% python3 -q
>>> import numpy as np
>>> np.set_printoptions(suppress=True, linewidth=100)
>>> def tidy(a):
...     return np.round(a, 2) + 0
... 
>>> J = np.loadtxt("case1.csv", delimiter=",")
>>> print(J)
[[ 1.  1.  3. -5.]
 [ 2.  1.  4. -6.]
 [ 1. -1. -1.  3.]
 [ 1.  0.  1. -1.]]
>>> proj = np.triu(np.array([[-3, 8, -1, -3], [1, -2, -1, 5], [-5, 5, -9, 8], [-2, -9, -4, 2]]), 1) + np.eye(4)
>>> M2 = proj @ J @ np.linalg.inv(proj)
>>> print(proj @ J - J @ proj)
[[ 12.   1.  32. -74.]
 [  4. -15.   9. -39.]
 [  8.  -8.   8.   8.]
 [  0.  -8.   1.  -5.]]
>>> print(np.linalg.matrix_rank(M2))
2
>>> print(tidy(np.linalg.det(M2)))
0.0
>>> print(tidy(np.poly(M2)))
[ 1.  0. -1.  0.  0.]
>>> f = np.array([-2, -2, 0])
>>> print(np.convolve(J[2], f))
[-2.  0.  4. -4. -6.  0.]
>>> A = np.load("m.npy")
>>> print(A)
[[ 8.92 -4.75 13.25]
 [10.24  2.35 -5.05]
 [10.52 -2.   12.02]
 [10.03 -4.98 12.44]
 [10.26 -4.07 12.94]
 [ 9.65 -3.14 11.05]
 [ 8.56  2.88 -6.57]
 [11.52 -3.44 13.68]
 [10.12 -3.74  9.79]
 [ 9.83  2.61 -5.82]
 [ 8.67  3.24 -6.2 ]
 [12.3  -3.7  12.25]
 [11.18 -4.6  13.21]
 [11.29  3.58 -5.25]
 [10.01 -2.92 11.14]]
>>> def softmax(z):
...     e = np.exp(z - z.max(axis=-1, keepdims=True))
...     return e / e.sum(axis=-1, keepdims=True)
... 
>>> print(tidy(softmax(A[5])))
[0.2 0.  0.8]
>>> print(tidy(softmax(10 * A[5])))
[0. 0. 1.]
>>> print(tidy(softmax(A[5] + 4)))
[0.2 0.  0.8]
>>> S = A @ A.T / np.sqrt(3)
>>> print(softmax(S).round(6).argmax(axis=1))
[ 7 13  7  7  7  7 13  7  7 13 13  7  7 13  7]
>>> print(tidy(softmax(S)[5] @ A))
[11.51 -3.51 13.64]
>>> U, sigma, Vt = np.linalg.svd(A)
>>> print(np.argmax(sigma[:-1] / (sigma[1:] + 1e-6)) + 1)
2
>>> M2 = U[:, :2] @ np.diag(sigma[:2]) @ Vt[:2]
>>> print(tidy(np.abs(A - M2).max()))
1.45
>>> print(tidy(np.linalg.norm(A - M2) / np.linalg.norm(A)))
0.04
>>> idx = A[:, 2] > np.median(A[:, 2])
>>> f = A[idx].mean(axis=0) - A[~idx].mean(axis=0)
>>> print(tidy(f))
[ 0.88 -4.54 12.44]
>>> print(((A - A.mean(axis=0)) @ f > 0).astype(int))
[1 0 1 1 1 1 0 1 1 0 0 1 1 0 1]
>>> proj = A @ np.linalg.solve(A.T @ A, A.T)
>>> print(tidy(proj @ A[:, 1]))
[-4.75  2.35 -2.   -4.98 -4.07 -3.14  2.88 -3.44 -3.74  2.61  3.24 -3.7  -4.6   3.58 -2.92]
>>> print(tidy(np.trace(proj)))
3.0
>>> print(np.allclose(proj @ proj, proj))
True
>>> print(tidy(np.linalg.eigvalsh(proj)))
[0. 0. 0. 0. 0. 0. 0. 0. 0. 0. 0. 0. 1. 1. 1.]
>>> print(tidy(np.diag(proj)))
[0.14 0.21 0.49 0.28 0.11 0.09 0.2  0.2  0.19 0.22 0.19 0.12 0.16 0.3  0.11]
>>> feats = np.array([[-0.8, -0.12, 0.88, 0.25, 1.27, -1.46],
...     [0.05, 0.09, 0.44, 0.5, 1.11, -0.83],
...     [-0.52, -0.36, -1.12, -1.6, -3.24, 2.2],
...     [-0.05, 0.03, 0.28, 0.25, 0.62, -0.51],
...     [-1.46, -0.18, 1.84, 0.7, 2.88, -3.1],
...     [-1.5, -0.42, 0.48, -0.75, -0.43, -0.56],
...     [-0.7, -0.18, 0.32, -0.25, 0.03, -0.44],
...     [-2.15, -0.39, 1.96, 0.25, 2.44, -3.17],
...     [-0.73, -0.21, 0.2, -0.4, -0.29, -0.21]])
>>> M2 = feats / np.sqrt((feats ** 2).mean(axis=1, keepdims=True))
>>> print(tidy(M2[8]))
[-1.88 -0.54  0.51 -1.03 -0.75 -0.54]
>>> print(tidy(np.linalg.norm(feats, 2) / np.linalg.norm(feats)))
0.93
>>> print(np.linalg.matrix_rank(feats, rtol=0.1))
2
>>> print(np.linalg.cond(feats) > 100)
True
>>> M2 = feats / np.linalg.norm(feats, axis=1, keepdims=True)
>>> G = M2 @ M2.T
>>> print(tidy(np.degrees(np.arccos(np.clip(G[5, 4], -1, 1)))))
70.68
>>> print(tidy(np.linalg.norm(M2, axis=1)))
[1. 1. 1. 1. 1. 1. 1. 1. 1.]
>>> print((G - 2 * np.eye(9)).round(6).argmax(axis=1))
[4 3 8 1 0 8 5 0 5]
>>> print(np.argwhere(np.triu(np.abs(G) > 0.95, 1)))
[[0 4]
 [0 7]
 [1 2]
 [1 3]
 [2 3]
 [4 7]
 [5 8]]
>>> mat = np.minimum.outer(np.arange(1, 10), np.arange(1, 10)) * -1
>>> print(mat)
[[-1 -1 -1 -1 -1 -1 -1 -1 -1]
 [-1 -2 -2 -2 -2 -2 -2 -2 -2]
 [-1 -2 -3 -3 -3 -3 -3 -3 -3]
 [-1 -2 -3 -4 -4 -4 -4 -4 -4]
 [-1 -2 -3 -4 -5 -5 -5 -5 -5]
 [-1 -2 -3 -4 -5 -6 -6 -6 -6]
 [-1 -2 -3 -4 -5 -6 -7 -7 -7]
 [-1 -2 -3 -4 -5 -6 -7 -8 -8]
 [-1 -2 -3 -4 -5 -6 -7 -8 -9]]
>>> print(mat.shape)
(9, 9)
>>> print(np.linalg.matrix_rank(mat))
9
>>> print(np.count_nonzero(mat))
81
>>> print(mat.sum(axis=0))
[ -9 -17 -24 -30 -35 -39 -42 -44 -45]
>>> print(tidy(np.linalg.norm(mat)))
36.95
>>> print(np.abs(mat).max())
9
>>> print(np.diff(mat, axis=0))
[[ 0 -1 -1 -1 -1 -1 -1 -1 -1]
 [ 0  0 -1 -1 -1 -1 -1 -1 -1]
 [ 0  0  0 -1 -1 -1 -1 -1 -1]
 [ 0  0  0  0 -1 -1 -1 -1 -1]
 [ 0  0  0  0  0 -1 -1 -1 -1]
 [ 0  0  0  0  0  0 -1 -1 -1]
 [ 0  0  0  0  0  0  0 -1 -1]
 [ 0  0  0  0  0  0  0  0 -1]]
>>> print(mat - mat[0])
[[ 0  0  0  0  0  0  0  0  0]
 [ 0 -1 -1 -1 -1 -1 -1 -1 -1]
 [ 0 -1 -2 -2 -2 -2 -2 -2 -2]
 [ 0 -1 -2 -3 -3 -3 -3 -3 -3]
 [ 0 -1 -2 -3 -4 -4 -4 -4 -4]
 [ 0 -1 -2 -3 -4 -5 -5 -5 -5]
 [ 0 -1 -2 -3 -4 -5 -6 -6 -6]
 [ 0 -1 -2 -3 -4 -5 -6 -7 -7]
 [ 0 -1 -2 -3 -4 -5 -6 -7 -8]]
>>> print(mat.sum(axis=1))
[ -9 -17 -24 -30 -35 -39 -42 -44 -45]
